% ipython --no-banner

In [1]: import numpy as np

In [2]: np.set_printoptions(suppress=True, linewidth=160)

In [3]: mat = np.array([[2, 0, 2], [1, 1, 3], [0, 3, 1], [2, 2, 3]])

In [4]: mat[:, 1] = -1 * mat[:, 0]

In [5]: print(mat)
[[ 2 -2  2]
 [ 1 -1  3]
 [ 0  0  1]
 [ 2 -2  3]]

In [6]: other = mat / np.sqrt((mat ** 2).mean(axis=1, keepdims=True))

In [7]: print(np.round(mat - mat.mean(axis=1, keepdims=True), 3))
[[ 1.333 -2.667  1.333]
 [ 0.    -2.     2.   ]
 [-0.333 -0.333  0.667]
 [ 1.    -3.     2.   ]]

In [8]: print(np.linalg.matrix_rank(other) == np.linalg.matrix_rank(mat))
True

In [9]: print(np.linalg.matrix_rank(mat - mat.mean(axis=1, keepdims=True)))
2

In [10]: Uu, sigma, vt = np.linalg.svd(mat)

In [11]: vecs = vt[:(sigma > 1e-8).sum()]

In [12]: rng = np.random.default_rng(624)

In [13]: x0 = mat[2] + 2 * mat[0] + rng.integers(2) * np.eye(3)[1]

In [14]: print(x0)
[ 4. -4.  5.]

In [15]: print(np.round(np.diag(vecs.T @ vecs), 3))
[0.5 0.5 1. ]

In [16]: r0 = np.array([2, 1, 1])

In [17]: print(np.polyval(r0, mat[0]))
[11  7 11]

In [18]: print(np.array([np.convolve(row, r0, "same") for row in mat]))
[[-2  4  0]
 [-1  6  2]
 [ 0  2  1]
 [-2  6  1]]

In [19]: K = np.load("a.npy")

In [20]: print(K)
[[-1.568  1.739  0.085  4.814]
 [ 0.808 -0.698  0.243 -1.874]
 [-0.568  0.387 -0.124  1.549]
 [-0.485  0.486  0.034  1.507]
 [-0.167  0.518  0.045  1.046]
 [ 1.292 -1.164 -0.085 -3.403]
 [ 0.847 -1.064 -0.054 -2.801]
 [ 1.145 -1.108 -0.007 -3.76 ]
 [-0.673  0.622  0.012  2.014]
 [-0.552  0.458 -0.002  1.739]
 [-0.516  0.437  0.137  1.538]
 [ 0.533 -0.363 -0.021 -1.098]
 [-0.039 -0.089  0.086 -0.244]
 [ 0.777 -0.642  0.072 -1.947]
 [-0.271  0.104 -0.011  0.246]
 [ 1.484 -1.555 -0.066 -4.719]
 [ 0.819 -0.734 -0.027 -3.03 ]
 [-1.104  1.158  0.098  3.223]
 [-1.254  1.207 -0.101  3.53 ]
 [ 1.012 -0.963 -0.106 -2.827]
 [ 1.094 -1.079 -0.001 -3.013]
 [-1.402  1.307 -0.034  3.445]
 [ 0.151  0.033 -0.002 -0.194]
 [ 0.501 -0.346  0.013 -1.333]
 [ 0.804 -0.877  0.102 -3.103]
 [ 2.124 -1.979 -0.163 -5.694]]

In [21]: lab = rng.permutation(4)

In [22]: other = K[:, lab] * rng.choice([-1, 1], 4)

In [23]: print(other)
[[ 4.814  1.568 -0.085  1.739]
 [-1.874 -0.808 -0.243 -0.698]
 [ 1.549  0.568  0.124  0.387]
 [ 1.507  0.485 -0.034  0.486]
 [ 1.046  0.167 -0.045  0.518]
 [-3.403 -1.292  0.085 -1.164]
 [-2.801 -0.847  0.054 -1.064]
 [-3.76  -1.145  0.007 -1.108]
 [ 2.014  0.673 -0.012  0.622]
 [ 1.739  0.552  0.002  0.458]
 [ 1.538  0.516 -0.137  0.437]
 [-1.098 -0.533  0.021 -0.363]
 [-0.244  0.039 -0.086 -0.089]
 [-1.947 -0.777 -0.072 -0.642]
 [ 0.246  0.271  0.011  0.104]
 [-4.719 -1.484  0.066 -1.555]
 [-3.03  -0.819  0.027 -0.734]
 [ 3.223  1.104 -0.098  1.158]
 [ 3.53   1.254  0.101  1.207]
 [-2.827 -1.012  0.106 -0.963]
 [-3.013 -1.094  0.001 -1.079]
 [ 3.445  1.402  0.034  1.307]
 [-0.194 -0.151  0.002  0.033]
 [-1.333 -0.501 -0.013 -0.346]
 [-3.103 -0.804 -0.102 -0.877]
 [-5.694 -2.124  0.163 -1.979]]

In [24]: Uu, _, vt = np.linalg.svd(K.T @ other)

In [25]: print(np.round(np.linalg.lstsq(K, other)[0], 3) + 0)
[[ 0. -1.  0.  0.]
 [ 0.  0.  0.  1.]
 [ 0.  0. -1.  0.]
 [ 1.  0.  0.  0.]]

In [26]: print(np.round(Uu @ vt, 3) + 0)
[[ 0. -1.  0.  0.]
 [ 0.  0.  0.  1.]
 [ 0.  0. -1.  0.]
 [ 1.  0.  0.  0.]]

In [27]: th = np.radians(30)

In [28]: Rm = np.eye(4)

In [29]: Rm[0, 0] = Rm[1, 1] = np.cos(th)

In [30]: Rm[0, 1], Rm[1, 0] = -np.sin(th), np.sin(th)

In [31]: print(Rm.round(3))
[[ 0.866 -0.5    0.     0.   ]
 [ 0.5    0.866  0.     0.   ]
 [ 0.     0.     1.     0.   ]
 [ 0.     0.     0.     1.   ]]

In [32]: other = K @ Rm.T

In [33]: print(np.allclose(K @ K.T, other @ other.T))
True

In [34]: print(round(float(np.linalg.det(Rm)), 3), np.round(np.trace(Rm), 3))
1.0 3.732

In [35]: Uu, sigma, vt = np.linalg.svd(mat)

In [36]: print(np.argmax(sigma[:-1] / (sigma[1:] + 1e-6)) + 1)
2

In [37]: other = Uu[:, :2] @ np.diag(sigma[:2]) @ vt[:2]

In [38]: print(np.linalg.matrix_rank(other))
2

In [39]: print(np.round(np.abs(mat - other).max(), 3))
0.0

In [40]: print(round(np.linalg.norm(mat - other) / np.linalg.norm(mat), 3))
0.0

In [41]: J = np.diag(20 * np.array([3, 3, -3, 3])) + np.array([[2, 5, -2, 6], [-5, -7, -6, 4], [-6, 7, 9, -8], [-2, 2, -7, -8]])

In [42]: print(J)
[[ 62   5  -2   6]
 [ -5  53  -6   4]
 [ -6   7 -51  -8]
 [ -2   2  -7  52]]

In [43]: proj = np.triu(np.array([[5, 1, 1, 5], [1, 2, 4, 4], [2, 3, 0, 3], [6, 2, 9, 7]]), 1) + np.eye(4)

In [44]: other = proj @ J @ np.linalg.inv(proj)

In [45]: print(proj @ J - J @ proj)
[[ -21.    8. -174.  -68.]
 [ -32.   41. -439.    7.]
 [  -6.   12.  -43.  311.]
 [   0.    2.   -6.   23.]]

In [46]: print(np.trace(other), np.trace(J))
116.0 116

In [47]: print(np.linalg.matrix_rank(other))
4

In [48]: print(other)
[[  41.   34. -271.  734.]
 [ -37.  126. -705. 1976.]
 [ -12.   25. -160.  588.]
 [  -2.    4.  -21.  109.]]

In [49]: gram = J.T @ J

In [50]: print(np.linalg.matrix_rank(gram))
4

In [51]: print(gram)
[[3909   -1  226  296]
 [  -1 2887 -699  290]
 [ 226 -699 2690    8]
 [ 296  290    8 2820]]

In [52]: print(np.round(np.linalg.eigvalsh(gram)[::-1], 3))
[4024.111 3553.572 2700.784 2027.534]

In [53]: A = np.load("w.npy")

In [54]: print(A)
[[1 0 1 1]
 [0 1 1 2]
 [0 2 0 1]
 [2 2 1 0]]

In [55]: x0 = np.array([0, 1, 0, 0])

In [56]: y = A @ x0

In [57]: print(y)
[0 1 2 2]

In [58]: print(np.round(np.linalg.solve(A.T, A[0]), 3))
[1. 0. 0. 0.]

In [59]: print(np.round(np.linalg.solve(A, y + A[:, 2]), 3))
[0. 1. 1. 0.]

In [60]: print(np.round(np.linalg.solve(A, -2 * y), 3))
[ 0. -2.  0.  0.]

In [61]: print(np.round(np.linalg.solve(A, y), 3))
[0. 1. 0. 0.]

In [62]: gram = A.T @ A

In [63]: print(np.linalg.matrix_rank(gram))
4

In [64]: print((A @ A.T).shape)
(4, 4)

In [65]: print(gram)
[[5 4 3 1]
 [4 9 3 4]
 [3 3 3 3]
 [1 4 3 6]]

In [66]: th = np.sort(rng.uniform(-2, 2, 14))

In [67]: E = np.c_[th, th ** 2, th ** 3] @ np.array([[4, 2, 0, 4], [1, 3, 5, 5], [3, 3, 2, 2]])

In [68]: print(E.round(3) + 0)
[[-25.893 -14.488   4.216  -3.543]
 [-23.    -12.447   4.447  -2.956]
 [-16.604  -8.117   4.619  -1.86 ]
 [-16.441  -8.011   4.616  -1.837]
 [-13.767  -6.308   4.492  -1.487]
 [ -1.86   -0.563   0.823  -0.968]
 [ -1.48   -0.478   0.574  -0.893]
 [  0.026   0.013   0.      0.026]
 [  0.278   0.151   0.024   0.296]
 [  2.541   2.041   1.425   3.378]
 [  8.604   8.686   7.645  11.802]
 [ 11.761  12.289  11.015  15.884]
 [ 21.198  23.111  20.94   27.334]
 [ 35.214  39.107  35.214  43.142]]

In [69]: W2 = E[[11, 12]].astype(float)

In [70]: for _ in range(5):
    ...:     lab = np.linalg.norm(E[:, None] - W2, axis=-1).argmin(axis=1)
    ...:     W2 = np.array([E[lab == j].mean(axis=0) for j in range(2)])
    ...: 

In [71]: print(lab)
[0 0 0 0 0 0 0 0 0 0 0 0 1 1]

In [72]: print(W2.round(3))
[[-6.32  -2.269  3.658  1.487]
 [28.206 31.109 28.077 35.238]]

In [73]: print(np.round(W2[1] - W2[0], 3))
[34.526 33.378 24.419 33.751]

In [74]: other = np.array([[1, 3, -2, -1], [2, 2, -1, 1], [3, -2, -2, 1], [-3, -2, -1, -1]])

In [75]: W2 = np.array([[-2]])

In [76]: feats = np.block([[other, np.zeros((4, 1))], [np.zeros((1, 4)), W2]])

In [77]: print(feats)
[[ 1.  3. -2. -1.  0.]
 [ 2.  2. -1.  1.  0.]
 [ 3. -2. -2.  1.  0.]
 [-3. -2. -1. -1.  0.]
 [ 0.  0.  0.  0. -2.]]

In [78]: print((feats + feats.T) / 2)
[[ 1.   2.5  0.5 -2.   0. ]
 [ 2.5  2.  -1.5 -0.5  0. ]
 [ 0.5 -1.5 -2.   0.   0. ]
 [-2.  -0.5  0.  -1.   0. ]
 [ 0.   0.   0.   0.  -2. ]]

In [79]: feats.inv()
---------------------------------------------------------------------------
AttributeError                            Traceback (most recent call last)
Cell In[79], line 1
----> 1 feats.inv()

AttributeError: 'numpy.ndarray' object has no attribute 'inv'

In [80]: print(round(np.linalg.det(feats), 3))
-102.0

In [81]: print((feats - feats.T) / 2)
[[ 0.   0.5 -2.5  1.   0. ]
 [-0.5  0.   0.5  1.5  0. ]
 [ 2.5 -0.5  0.   1.   0. ]
 [-1.  -1.5 -1.   0.   0. ]
 [ 0.   0.   0.   0.   0. ]]

In [82]: print(np.allclose(feats, feats.T))
False

In [83]: print(np.round(np.abs(np.linalg.eigvals(feats)).max(), 3))
3.462

In [84]: print(np.round(np.sort(np.abs(np.linalg.eigvals(feats))), 3))
[1.31  2.    3.353 3.353 3.462]

In [85]: print(np.allclose(feats @ feats.T, feats.T @ feats))
False

In [86]: other = np.linalg.inv(feats)

In [87]: print(other.round(3) + 0)
[[ 0.157 -0.373  0.196 -0.333  0.   ]
 [ 0.059  0.235 -0.176  0.     0.   ]
 [-0.078 -0.314 -0.098 -0.333  0.   ]
 [-0.51   0.961 -0.137  0.333  0.   ]
 [ 0.     0.     0.     0.    -0.5  ]]

In [88]: print(round(np.linalg.det(feats) * np.linalg.det(other), 3))
1.0

In [89]: print(np.allclose(other, feats.T))
False

In [90]: print(np.round(feats @ other, 3) + 0)
[[1. 0. 0. 0. 0.]
 [0. 1. 0. 0. 0.]
 [0. 0. 1. 0. 0.]
 [0. 0. 0. 1. 0.]
 [0. 0. 0. 0. 1.]]

In [91]: blk = np.stack([feats, 5 * feats, feats[::-1]])

In [92]: print(blk.shape)
(3, 5, 5)

In [93]: print(np.linalg.matrix_rank(blk.reshape(3, -1)))
2

In [94]: print(np.linalg.matrix_rank(blk))
[5 5 5]

In [95]: print((blk @ feats.T).shape)
(3, 5, 5)

In [96]: print(np.round(np.linalg.norm(blk, axis=(1, 2)), 3))
[ 7.874 39.37   7.874]

In [97]: print(np.einsum("bij,cij->bc", blk, blk))
[[  62.  310.   -2.]
 [ 310. 1550.  -10.]
 [  -2.  -10.   62.]]
